>>> import numpy as np
>>> np.set_printoptions(suppress=True, linewidth=200)
>>> B = np.array([[1, 1], [1, -1]])
>>> rng = np.random.default_rng(72)
>>> A = np.kron(B, np.kron(B, B))[rng.permutation(8)][:5]
>>> print(A)
[[ 1  1 -1 -1 -1 -1  1  1]
 [ 1  1  1  1 -1 -1 -1 -1]
 [ 1 -1 -1  1  1 -1 -1  1]
 [ 1 -1 -1  1 -1  1  1 -1]
 [ 1 -1  1 -1  1 -1  1 -1]]
>>> f, v = A[3], A[1]
>>> print(f @ f)
8
>>> print(f @ v)
0
>>> p = (f @ v) / (f @ f) * f
>>> print(np.outer(f, v))
[[ 1  1  1  1 -1 -1 -1 -1]
 [-1 -1 -1 -1  1  1  1  1]
 [-1 -1 -1 -1  1  1  1  1]
 [ 1  1  1  1 -1 -1 -1 -1]
 [-1 -1 -1 -1  1  1  1  1]
 [ 1  1  1  1 -1 -1 -1 -1]
 [ 1  1  1  1 -1 -1 -1 -1]
 [-1 -1 -1 -1  1  1  1  1]]
>>> print(np.linalg.matrix_rank(np.outer(f, v)))
1
>>> print((v - p) @ f)
0.0
>>> X = np.loadtxt("case0.csv", delimiter=",")
>>> print(X)
[[ 0.  2.  0.]
 [ 0.  2.  0.]
 [-1. -3. -1.]]
>>> # column 1 dominates
>>> print(np.round(X @ np.linalg.pinv(X) @ X, 4) + 0)
[[ 0.  2.  0.]
 [ 0.  2.  0.]
 [-1. -3. -1.]]
>>> print(np.linalg.lstsq(X[:-1].T, X[-1])[2])
1
>>> print(np.unique(X.round(6), axis=0).shape)
(2, 3)
>>> print(np.linalg.norm(X, axis=1).argmax())
2
>>> print(round(float(np.linalg.norm(X, 1)), 4), np.round(np.linalg.norm(X, np.inf), 4))
7.0 5.0
>>> print(np.round(np.linalg.norm(X, axis=0), 4))
[1.     4.1231 1.    ]
>>> print(round(float(np.linalg.norm(X, "nuc")), 4))
5.1962
>>> x0 = np.array([0, 2, 1])
>>> print(np.linalg.norm(X @ x0) <= np.linalg.norm(X, 2) * np.linalg.norm(x0) + 1e-9)
True
>>> print(X @ np.eye(3)[0])
[ 0.  0. -1.]
>>> print(np.sign((X @ x0).round(6)))
[ 1.  1. -1.]
>>> hat = np.triu(np.array([[2, 2, -1], [0, 1, 3], [2, 3, 1]]), 1) + np.eye(3)
>>> B = hat @ X @ np.linalg.inv(hat)
>>> print(hat @ X - X @ hat)
[[ 1.  7. -5.]
 [-3. -9. -9.]
 [ 0.  2.  8.]]
>>> print(np.round(np.poly(B), 4) + 0)
[ 1. -1. -2.  0.]
>>> print(np.round(np.linalg.det(B), 4))
-0.0
>>> print(np.trace(B), np.trace(X))
1.0 1.0
>>> J = np.tanh(np.array([[0.1, 0.8],
...     [-1.2, 0.4],
...     [1.9, 1.0],
...     [0.2, -1.0],
...     [1.5, 0.9],
...     [0.3, -0.3],
...     [-1.2, 0.5],
...     [0.4, -0.3],
...     [-1.1, -1.2],
...     [1.2, 0.0],
...     [0.7, -1.3],
...     [1.1, 1.3],
...     [-0.1, 1.2],
...     [-0.8, -0.4],
...     [1.7, 0.0]]) @ np.array([[-0.8, 1.3, 0.5], [1.3, -0.1, -1.3]]))
>>> print(J.round(4))
[[ 0.7443  0.05   -0.7574]
 [ 0.9015 -0.9217 -0.8076]
 [-0.2165  0.9827 -0.3364]
 [-0.8977  0.3452  0.8854]
 [-0.03    0.9527 -0.3969]
 [-0.5581  0.3969  0.493 ]
 [ 0.9232 -0.9232 -0.8483]
 [-0.6107  0.5005  0.5299]
 [-0.5915 -0.8643  0.7658]
 [-0.7443  0.9154  0.537 ]
 [-0.978   0.7779  0.9667]
 [ 0.6696  0.8617 -0.8144]
 [ 0.9275 -0.2449 -0.9232]
 [ 0.1194 -0.7616  0.1194]
 [-0.8764  0.9762  0.6911]]
>>> B = np.c_[J[:, :1] @ np.array([[-3]]), np.array([2, -3, 0, 3, 1, 2, 2, -3, 1, -3, 1, 1, -2, -3, 1])]
>>> print(B.round(4))
[[-2.2328  2.    ]
 [-2.7044 -3.    ]
 [ 0.6496  0.    ]
 [ 2.693   3.    ]
 [ 0.09    1.    ]
 [ 1.6742  2.    ]
 [-2.7695  2.    ]
 [ 1.832  -3.    ]
 [ 1.7746  1.    ]
 [ 2.2328 -3.    ]
 [ 2.9341  1.    ]
 [-2.0088  1.    ]
 [-2.7824 -2.    ]
 [-0.3583 -3.    ]
 [ 2.6292  1.    ]]
>>> print(np.round(np.linalg.norm(np.linalg.qr(J)[0].T @ B, axis=0) ** 2 / ((B ** 2).sum(axis=0) + 1e-12), 4))
[1.     0.0331]
>>> print(np.round(np.linalg.norm(B - J @ np.linalg.lstsq(J, B)[0], axis=0), 4) + 0)
[0.     7.9883]
>>> print(np.round(np.linalg.lstsq(J, B[:, 0])[0], 4) + 0)
[-3.  0.  0.]
>>> Xc = J - J.mean(axis=0)
>>> Uu, sigma, vt = np.linalg.svd(Xc, full_matrices=False)
>>> print((np.sign(Uu[:, 0]) == np.sign(Uu[0, 0])).astype(int))
[1 1 0 0 0 0 1 0 0 0 0 1 1 1 0]
>>> print(np.round(np.abs(vt[-1]), 4))
[0.727  0.1821 0.6621]
>>> print(np.round(sigma ** 2 / (sigma ** 2).sum(), 4))
[0.7344 0.2621 0.0035]
>>> print(np.round(vt[0] * np.sign(vt[0, np.abs(vt[0]).argmax()]), 4))
[ 0.6604 -0.4495 -0.6016]
>>> print(np.round(Xc.mean(axis=0), 4) + 0)
[0. 0. 0.]
>>> print(sigma.round(4))
[4.1064 2.4533 0.2831]
>>> print(np.abs(vt[0]).argmax())
0
>>> hat = J @ np.linalg.solve(J.T @ J, J.T)
>>> print(np.round(hat @ J[:, 1], 4))
[ 0.05   -0.9217  0.9827  0.3452  0.9527  0.3969 -0.9232  0.5005 -0.8643  0.9154  0.7779  0.8617 -0.2449 -0.7616  0.9762]
>>> print(np.allclose(hat @ hat, hat))
True
>>> print(np.linalg.matrix_rank(np.eye(15) - hat))
12
